$ python3 -q
>>> import numpy as np
>>> np.set_printoptions(suppress=True, linewidth=200)
>>> E = np.loadtxt("case7.csv", delimiter=",")
>>> E
array([[-0.2, -0.4, -0.2,  0.4,  1.2,  1. ,  1.1, -0.7, -1.2, -1.1],
       [-4.5, -5.5,  4. , -5.5,  7. , -5. , -1.5,  6.5, -6. ,  3. ],
       [-1.3, -0.1,  1.5, -0.3, -2.1,  0.1,  0.7, -0.1,  0.9,  0.2],
       [ 0.3, -1.2, -1.5, -0.2, -0.8,  0.3,  0.8,  0.4,  0.6, -0.7],
       [ 1.4,  0.5,  0.1,  0.4,  0.3, -0.3, -0.8,  0.8,  0.7, -1.2],
       [-0.4,  1.3,  1.6,  0.1,  0.5, -0.2,  1. ,  0.1,  1.5, -1.1],
       [-0.6,  0.4,  0.6, -0.1,  0.4,  0.7,  1.2, -0.4, -0.2,  1.2],
       [ 0. ,  1.6,  0.2,  0.7, -0.5,  0.3, -1.9,  0.6,  1.3, -1.1],
       [-0.4,  0.3, -0.2, -0.6,  1.3, -1.4, -0.1,  1.7,  0.5, -0.7],
       [-0.4, -0.6,  2.6,  1.5,  0.7, -0.2, -0.3,  0.5,  0.7, -0.7],
       [ 0.1, -0.9,  0. , -1.5,  1.3,  0.3, -2.8,  1.5,  0.5,  0. ],
       [ 0.8, -1.5, -0.3, -0.3, -0.7, -1.7, -0.5, -0.5,  0.3,  0.9],
       [ 1.5,  0.7,  1.7, -0.1,  0.4,  0.8, -1.4, -1. ,  0.3,  0.7],
       [-1.2,  1.4, -0.2,  0.5, -0.3, -0.4, -1.3, -0.7, -0.6,  0.5],
       [ 1.8,  0. ,  2.3,  1.3, -1. , -0.8, -0.1, -0.4, -1.2,  0.1],
       [ 0.5,  0.5, -0.4, -0.3,  0.4, -0.1,  1.2, -0.2,  0.1,  1.2],
       [-0.6,  1.3, -1.3,  0. ,  1. , -0.3, -1. ,  0.5, -1.9, -0.2],
       [-0.6,  0.7, -0.5, -0.1,  0.7, -0.7,  0.8, -0.2, -1.9, -1.5],
       [-0.1,  1.4, -0.4,  0.2,  0. ,  0.1,  1.4,  1.1,  0.3, -0.8],
       [-1.3, -0.2,  1.2, -2.1,  0.6, -0.1, -0.3,  1.3,  1. ,  0.5],
       [-0.9, -0.9, -0.4,  0.2, -1.3,  0.1,  0.5, -1.1, -0.6, -0.6],
       [ 1.2, -1.6,  1.4,  1.1, -0.6, -1. , -1.5,  1.4, -0.5,  1.4],
       [-0.8, -2.1, -0.1,  0.4, -1.2,  0.7, -0.8,  1.4,  0.9,  1.2],
       [-0.9, -0.9, -0.6,  0. , -1. ,  1.4, -0.9,  1.7,  0.7, -0.2],
       [-0.3, -0.5,  2. ,  0.3, -0.7, -1.6, -1. ,  0.1,  0.6, -1.9],
       [ 0.2,  0. ,  3.5,  0.6,  1. ,  0.5,  1.1, -1.1, -0.7,  0.5],
       [ 0. , -1.3,  0.6,  2.7,  0.5,  1.9, -0.9,  0.3,  0.1, -0.4],
       [-0.8, -0.3, -0.6,  1.6,  0.6, -0.3,  0.2, -0.1, -0.9,  1.1],
       [ 1.6, -1.3, -0.5, -1.3, -1.1,  1.6, -1.5,  0.6,  1.2, -1.2]])
>>> x0 = np.array([-5, -1, -2, 3, -5, 2, -1, -2, -3, 5])
>>> y = E @ x0
>>> np.round(np.linalg.pinv(E) @ E, 2) + 0
array([[1., 0., 0., 0., 0., 0., 0., 0., 0., 0.],
       [0., 1., 0., 0., 0., 0., 0., 0., 0., 0.],
       [0., 0., 1., 0., 0., 0., 0., 0., 0., 0.],
       [0., 0., 0., 1., 0., 0., 0., 0., 0., 0.],
       [0., 0., 0., 0., 1., 0., 0., 0., 0., 0.],
       [0., 0., 0., 0., 0., 1., 0., 0., 0., 0.],
       [0., 0., 0., 0., 0., 0., 1., 0., 0., 0.],
       [0., 0., 0., 0., 0., 0., 0., 1., 0., 0.],
       [0., 0., 0., 0., 0., 0., 0., 0., 1., 0.],
       [0., 0., 0., 0., 0., 0., 0., 0., 0., 1.]])
>>> np.round(np.linalg.solve(E.T @ E, E.T @ y), 2)
array([-5., -1., -2.,  3., -5.,  2., -1., -2., -3.,  5.])
>>> rng = np.random.default_rng(640686)
>>> y = y + 0.1 * rng.normal(size=29)
>>> y.round(2)
array([ -2.37, -19.93,  11.18,  -0.41, -17.33, -16.49,   6.68,  -5.5 , -17.37,  -8.3 , -11.69,   2.39,  -6.3 ,  14.28,  -1.23,  -0.5 ,   3.34,  -4.03,  -7.8 ,  -8.14,  14.11,   4.42,  16.11,   8.82,
       -11.34,  -4.54,   7.48,  15.  , -10.1 ])
>>> beta, *_ = np.linalg.lstsq(E, y)
>>> beta.round(2)
array([-4.98, -1.01, -2.  ,  3.01, -5.01,  2.01, -1.02, -2.01, -3.06,  4.98])
>>> np.round(E.T @ (y - E @ beta), 2) + 0
array([0., 0., 0., 0., 0., 0., 0., 0., 0., 0.])
>>> cent = E[[25, 18]].astype(float)
>>> for _ in range(6):
...     labels = np.linalg.norm(E[:, None] - cent, axis=-1).argmin(axis=1)
...     cent = np.array([E[labels == j].mean(axis=0) for j in range(2)])
... 
>>> labels
array([1, 0, 1, 1, 1, 1, 1, 1, 1, 1, 1, 1, 1, 1, 1, 1, 1, 1, 1, 1, 1, 1, 1, 1, 1, 1, 1, 1, 1])
>>> np.bincount(labels)
array([ 1, 28])
>>> cen = E - E.mean(axis=0)
>>> vecs = np.linalg.svd(cen)[2][:1]
>>> out = cen - cen @ vecs.T @ vecs
>>> np.linalg.norm(out, axis=1).round(6).argmax()
np.int64(25)
>>> np.round(out.std(axis=0), 2)
array([0.84, 0.97, 1.19, 0.87, 0.78, 0.79, 1.07, 0.77, 0.88, 0.87])
>>> np.round((cen @ vecs.T).std(axis=0), 2)
array([3.03])
>>> round(float(np.linalg.norm(out) / np.linalg.norm(cen)), 2)
0.69
>>> gram = np.cov(E, rowvar=False)
>>> np.round(E.std(axis=0), 2)
array([1.19, 1.39, 1.35, 1.39, 1.56, 1.26, 1.1 , 1.41, 1.43, 1.08])
>>> np.median(E, axis=0)
array([-0.3, -0.2,  0. ,  0.1,  0.4, -0.1, -0.3,  0.3,  0.3, -0.2])
>>> np.round(np.linalg.eigvalsh(gram)[::-1], 2)
array([9.52, 1.94, 1.66, 1.2 , 1.02, 0.77, 0.7 , 0.63, 0.45, 0.23])
